% ipython --no-banner

In [1]: import numpy as np

In [2]: np.set_printoptions(precision=2, suppress=True, linewidth=160)

In [3]: data = np.loadtxt("m.csv", delimiter=",")

In [4]: print(data.round(2) + 0)
[[ 13.92  -0.03 -11.93 -11.92  -0.02   7.95 -11.91   3.93]
 [ 12.38  -0.55 -10.67 -10.48  -0.36   7.06 -10.29   2.71]
 [ 10.96  -0.98  -9.5   -9.15  -0.63   6.24  -8.8    1.65]
 [  4.76  -2.11  -4.45  -3.51  -1.17   2.89  -2.57  -1.72]
 [  4.24  -2.11  -4.03  -3.06  -1.14   2.63  -2.09  -1.85]
 [  3.84  -2.09  -3.7   -2.71  -1.11   2.42  -1.73  -1.93]
 [  2.87  -1.98  -2.89  -1.89  -0.98   1.94  -0.89  -2.  ]
 [  1.56  -1.56  -1.76  -0.85  -0.64   1.27   0.06  -1.7 ]
 [  1.52  -1.54  -1.73  -0.82  -0.63   1.24   0.09  -1.69]
 [  1.1   -1.29  -1.34  -0.52  -0.47   1.01   0.3   -1.43]
 [  0.99  -1.22  -1.24  -0.45  -0.43   0.95   0.34  -1.35]
 [  0.79  -1.05  -1.04  -0.32  -0.34   0.82   0.4   -1.17]
 [ -0.1    0.21   0.23  -0.01  -0.03  -0.24  -0.25   0.2 ]
 [ -0.2    0.41   0.5   -0.04  -0.13  -0.55  -0.58   0.34]
 [ -0.22   0.46   0.59  -0.06  -0.18  -0.66  -0.7    0.36]
 [ -0.33   0.6    0.98  -0.11  -0.48  -1.17  -1.2    0.32]
 [ -0.36   0.62   1.08  -0.12  -0.58  -1.31  -1.32   0.27]
 [ -0.44   0.63   1.35  -0.14  -0.86  -1.68  -1.63   0.1 ]
 [ -0.52   0.59   1.63  -0.15  -1.19  -2.08  -1.93  -0.15]
 [ -0.77   0.33   2.4   -0.1   -2.17  -3.15  -2.59  -1.09]
 [ -1.     0.     3.     0.    -3.    -4.    -3.    -2.  ]
 [ -1.06  -0.09   3.15   0.03  -3.21  -4.21  -3.09  -2.24]
 [ -1.65  -1.03   4.48   0.4   -5.11  -6.05  -3.68  -4.57]
 [ -2.23  -1.99   5.64   0.82  -6.8   -7.63  -4.    -6.79]
 [ -2.49  -2.4    6.12   1.02  -7.5   -8.28  -4.09  -7.74]
 [ -2.6   -2.59   6.34   1.11  -7.82  -8.57  -4.12  -8.17]
 [ -3.31  -3.74   7.61   1.68  -9.67 -10.27  -4.24 -10.75]
 [ -5.31  -6.92  10.91   3.39 -14.44 -14.59  -4.14 -17.67]
 [ -5.39  -7.05  11.04   3.46 -14.63 -14.77  -4.12 -17.96]
 [ -5.63  -7.43  11.43   3.68 -15.18 -15.26  -4.08 -18.77]]

In [5]: rank = np.linalg.matrix_rank(data)

In [6]: print(rank)
3

In [7]: N = np.linalg.svd(data)[2][rank:].T

In [8]: print([int(np.linalg.matrix_rank(data[:i])) for i in range(1, len(data) + 1)])
[1, 2, 3, 3, 3, 3, 3, 3, 3, 3, 3, 3, 3, 3, 3, 3, 3, 3, 3, 3, 3, 3, 3, 3, 3, 3, 3, 3, 3, 3]

In [9]: print(np.allclose(data @ N, 0))
True

In [10]: print(N @ N.T)
[[ 0.7   0.08  0.27  0.24  0.05 -0.18  0.2   0.03]
 [ 0.08  0.73 -0.12  0.01 -0.14  0.08  0.13 -0.36]
 [ 0.27 -0.12  0.64 -0.16  0.08  0.33  0.04 -0.01]
 [ 0.24  0.01 -0.16  0.78 -0.06  0.06 -0.29  0.04]
 [ 0.05 -0.14  0.08 -0.06  0.72 -0.19 -0.2  -0.31]
 [-0.18  0.08  0.33  0.06 -0.19  0.63 -0.21 -0.07]
 [ 0.2   0.13  0.04 -0.29 -0.2  -0.21  0.38  0.1 ]
 [ 0.03 -0.36 -0.01  0.04 -0.31 -0.07  0.1   0.42]]

In [11]: print([int(np.linalg.matrix_rank(data[:, :j + 1])) for j in range(8)])
[1, 2, 3, 3, 3, 3, 3, 3]

In [12]: print([int(np.linalg.matrix_rank(np.delete(data, i, axis=0))) for i in range(30)])
[3, 3, 3, 3, 3, 3, 3, 3, 3, 3, 3, 3, 3, 3, 3, 3, 3, 3, 3, 3, 3, 3, 3, 3, 3, 3, 3, 3, 3, 3]

In [13]: print(np.linalg.matrix_rank(data.T @ data), np.linalg.matrix_rank(data @ data.T))
3 3

In [14]: X = np.array([[0.0, 0.0, 0.0, 0.0, 0.0, 2.0, -2.0, 0.0],
    ...:     [0.0, 0.0, 0.0, 0.0, 0.0, 0.0, 2.0, -2.0],
    ...:     [0.0, 0.0, 0.0, 0.0, 0.0, 1.0, 0.0, -1.0],
    ...:     [0.0, 0.0, 0.0, 0.0, 0.0, -1.0, 0.0, 0.0],
    ...:     [0.0, 0.0, 0.0, 0.0, 0.0, 1.0, 1.0, 0.0],
    ...:     [2.0, 0.0, 1.0, -1.0, 1.0, 0.0, 0.0, 0.0],
    ...:     [-2.0, 2.0, 0.0, 0.0, 1.0, 0.0, 0.0, 0.0],
    ...:     [0.0, -2.0, -1.0, 0.0, 0.0, 0.0, 0.0, 0.0]])

In [15]: # rows and columns are dependent

In [16]: print(X.reshape(2, -1))
[[ 0.  0.  0.  0.  0.  2. -2.  0.  0.  0.  0.  0.  0.  0.  2. -2.  0.  0.  0.  0.  0.  1.  0. -1.  0.  0.  0.  0.  0. -1.  0.  0.]
 [ 0.  0.  0.  0.  0.  1.  1.  0.  2.  0.  1. -1.  1.  0.  0.  0. -2.  2.  0.  0.  1.  0.  0.  0.  0. -2. -1.  0.  0.  0.  0.  0.]]

In [17]: print(X.ravel(order="F"))
[ 0.  0.  0.  0.  0.  2. -2.  0.  0.  0.  0.  0.  0.  0.  2. -2.  0.  0.  0.  0.  0.  1.  0. -1.  0.  0.  0.  0.  0. -1.  0.  0.  0.  0.  0.  0.  0.  1.  1.
  0.  2.  0.  1. -1.  1.  0.  0.  0. -2.  2.  0.  0.  1.  0.  0.  0.  0. -2. -1.  0.  0.  0.  0.  0.]

In [18]: T = X.reshape(8, 2, -1)

In [19]: print(T.shape)
(8, 2, 4)

In [20]: print(T.sum(axis=1))
[[ 0.  2. -2.  0.]
 [ 0.  0.  2. -2.]
 [ 0.  1.  0. -1.]
 [ 0. -1.  0.  0.]
 [ 0.  1.  1.  0.]
 [ 3.  0.  1. -1.]
 [-1.  2.  0.  0.]
 [ 0. -2. -1.  0.]]

In [21]: print(np.swapaxes(T, 1, 2)[1])
[[ 0.  0.]
 [ 0.  0.]
 [ 0.  2.]
 [ 0. -2.]]

In [22]: rng = np.random.default_rng(422)

In [23]: labels = rng.permutation(8)

In [24]: print(labels)
[0 3 4 5 6 2 7 1]

In [25]: out = X[labels][:, labels]

In [26]: print(out)
[[ 0.  0.  0.  2. -2.  0.  0.  0.]
 [ 0.  0.  0. -1.  0.  0.  0.  0.]
 [ 0.  0.  0.  1.  1.  0.  0.  0.]
 [ 2. -1.  1.  0.  0.  1.  0.  0.]
 [-2.  0.  1.  0.  0.  0.  0.  2.]
 [ 0.  0.  0.  1.  0.  0. -1.  0.]
 [ 0.  0.  0.  0.  0. -1.  0. -2.]
 [ 0.  0.  0.  0.  2.  0. -2.  0.]]

In [27]: print(np.trace(out))
0.0

In [28]: print(np.round(np.linalg.det(out), 2), round(np.linalg.det(X[labels]), 2))
0.0 0.0

In [29]: w, vecs = np.linalg.eigh(X)

In [30]: x = np.array([-2, -3, -2, -3, -1, 3, 1, -3])

In [31]: print(np.round(np.linalg.eigvalsh(X[1:, 1:]), 2) + 0)
[-3.05 -1.64 -1.    0.    1.    1.64  3.05]

In [32]: u, r1 = X[6], X[1]

In [33]: print(u @ u)
9.0

In [34]: p = (u @ r1) / (u @ u) * u

In [35]: print(r1 - p)
[ 0.  0.  0.  0.  0.  0.  2. -2.]

In [36]: print(np.outer(u, r1))
[[-0. -0. -0. -0. -0. -0. -4.  4.]
 [ 0.  0.  0.  0.  0.  0.  4. -4.]
 [ 0.  0.  0.  0.  0.  0.  0. -0.]
 [ 0.  0.  0.  0.  0.  0.  0. -0.]
 [ 0.  0.  0.  0.  0.  0.  2. -2.]
 [ 0.  0.  0.  0.  0.  0.  0. -0.]
 [ 0.  0.  0.  0.  0.  0.  0. -0.]
 [ 0.  0.  0.  0.  0.  0.  0. -0.]]

In [37]: print(p)
[-0.  0.  0.  0.  0.  0.  0.  0.]

In [38]: W0 = np.loadtxt("data.csv", delimiter=",")

In [39]: print(W0)
[[ 0.7  0.2 -1.1  3.   0.1  2. ]
 [-2.9 -1.3 -3.5 -1.2 -1.  -3.1]
 [ 0.8 -0.5 -0.1 -0.7 -0.9  1.2]
 [-0.6  1.2  5.7  0.   5.1  1.8]
 [ 1.1 -0.4  0.1 -1.2 -0.4  1.5]
 [-0.6  2.1 -0.2  0.4 -1.4 -1.9]
 [-0.5  1.4 -1.4 -1.   0.  -0.9]
 [ 2.1  1.8 -0.6  0.2 -0.5 -0.1]
 [-0.4 -0.7 -0.6 -1.8 -0.7  0.5]
 [-0.9  0.3 -1.  -0.5  0.5 -0.4]
 [-0.3  0.   0.4  0.1 -0.4 -1.1]
 [ 1.   0.5 -0.9  1.4  1.7 -1.2]
 [ 0.5  0.7  0.7 -1.9 -0.3  0. ]
 [-0.2 -2.1 -1.   0.2  0.6 -1.2]
 [ 0.6  0.9 -0.8 -0.7  1.9 -0.1]
 [-0.7  2.2  0.6 -0.9  0.2  0.4]
 [ 0.7 -0.8  1.1 -0.8  0.3  0.4]
 [ 0.3  0.3  1.1  0.2  0.6 -2. ]
 [-0.1  2.  -0.8  0.1 -1.2  0.5]
 [-0.2  1.1  1.4  3.2  1.1  0.9]]

In [40]: labels = data[:, 2] > np.median(data[:, 2])

In [41]: u = data[labels].mean(axis=0) - data[~labels].mean(axis=0)

In [42]: print(u)
[-6.1  -1.    8.67  4.05 -5.63 -9.2  -0.57 -6.1 ]

In [43]: print(np.argsort(-np.abs(u).round(6), kind="stable"))
[5 2 7 0 4 3 1 6]

In [44]: print(round(float((((data - data.mean(axis=0)) @ u > 0) == labels).mean()), 2))
0.87

In [45]: print(((data - data.mean(axis=0)) @ u > 0).astype(int))
[0 0 0 0 0 0 0 0 0 0 0 0 0 0 0 0 0 0 0 1 1 1 1 1 1 1 1 1 1 1]

In [46]: print(labels.astype(int))
[0 0 0 0 0 0 0 0 0 0 0 0 0 0 0 1 1 1 1 1 1 1 1 1 1 1 1 1 1 1]

In [47]: u = np.array([-1, -2, 1, -2, 0, 1, 2])

In [48]: m1 = 4 * np.eye(7) + np.outer(u, u)

In [49]: print(m1)
[[ 5.  2. -1.  2.  0. -1. -2.]
 [ 2.  8. -2.  4.  0. -2. -4.]
 [-1. -2.  5. -2.  0.  1.  2.]
 [ 2.  4. -2.  8.  0. -2. -4.]
 [ 0.  0.  0.  0.  4.  0.  0.]
 [-1. -2.  1. -2.  0.  5.  2.]
 [-2. -4.  2. -4.  0.  2.  8.]]

In [50]: # splits into 2 blocks

In [51]: print(np.flatnonzero(np.linalg.matrix_power((m1 != 0) + (m1.T != 0) + np.eye(7), 7)[2]))
[0 1 2 3 5 6]

In [52]: print(np.sort(np.linalg.eigvals(m1).real))
[ 4.  4.  4.  4.  4.  4. 19.]

In [53]: print((np.linalg.matrix_power((m1 != 0) + (m1.T != 0) + np.eye(7), 7) > 0).astype(int))
[[1 1 1 1 0 1 1]
 [1 1 1 1 0 1 1]
 [1 1 1 1 0 1 1]
 [1 1 1 1 0 1 1]
 [0 0 0 0 1 0 0]
 [1 1 1 1 0 1 1]
 [1 1 1 1 0 1 1]]

In [54]: w, vecs = np.linalg.eigh(m1)

In [55]: print((w > 1e-8).sum(), (w < -1e-8).sum())
7 0

In [56]: print(np.linalg.eigvalsh(m1 + -2 * np.eye(7)))
[ 2.  2.  2.  2.  2.  2. 17.]

In [57]: print(np.round(vecs.T @ m1 @ vecs, 2) + 0)
[[ 4.  0.  0.  0.  0.  0.  0.]
 [ 0.  4.  0.  0.  0.  0.  0.]
 [ 0.  0.  4.  0.  0.  0.  0.]
 [ 0.  0.  0.  4.  0.  0.  0.]
 [ 0.  0.  0.  0.  4.  0.  0.]
 [ 0.  0.  0.  0.  0.  4.  0.]
 [ 0.  0.  0.  0.  0.  0. 19.]]

In [58]: print(np.abs(vecs[:, -1]))
[0.26 0.52 0.26 0.52 0.   0.26 0.52]

In [59]: print(np.abs(vecs[:, -1]).round(6).argmax())
1

In [60]: M = np.loadtxt("run13.csv", delimiter=",")

In [61]: print(M)
[[-2.  1.  1. -2.  2. -1.  0.]
 [ 2.  2. -2.  1. -1. -2.  2.]
 [ 1. -1.  0. -2.  2. -2. -1.]
 [ 0. -1.  1. -2.  1.  1. -1.]
 [-2. -2.  0. -2. -2. -2.  2.]
 [-1. -1.  2.  2.  0. -1. -1.]
 [ 1. -2.  2. -1.  1.  0.  0.]]

In [62]: theta = np.radians(72)

In [63]: Rm = np.eye(7)

In [64]: Rm[1, 1] = Rm[0, 0] = np.cos(theta)

In [65]: Rm[1, 0], Rm[0, 1] = -np.sin(theta), np.sin(theta)

In [66]: print(Rm)
[[ 0.31  0.95  0.    0.    0.    0.    0.  ]
 [-0.95  0.31  0.    0.    0.    0.    0.  ]
 [ 0.    0.    1.    0.    0.    0.    0.  ]
 [ 0.    0.    0.    1.    0.    0.    0.  ]
 [ 0.    0.    0.    0.    1.    0.    0.  ]
 [ 0.    0.    0.    0.    0.    1.    0.  ]
 [ 0.    0.    0.    0.    0.    0.    1.  ]]

In [67]: out = M @ Rm.T

In [68]: print(np.allclose(np.linalg.norm(M, axis=1), np.linalg.norm(out, axis=1)))
True

In [69]: print(out)
[[ 0.33  2.21  1.   -2.    2.   -1.    0.  ]
 [ 2.52 -1.28 -2.    1.   -1.   -2.    2.  ]
 [-0.64 -1.26  0.   -2.    2.   -2.   -1.  ]
 [-0.95 -0.31  1.   -2.    1.    1.   -1.  ]
 [-2.52  1.28  0.   -2.   -2.   -2.    2.  ]
 [-1.26  0.64  2.    2.    0.   -1.   -1.  ]
 [-1.59 -1.57  2.   -1.    1.    0.    0.  ]]

In [70]: print(np.allclose(M @ M.T, out @ out.T))
True
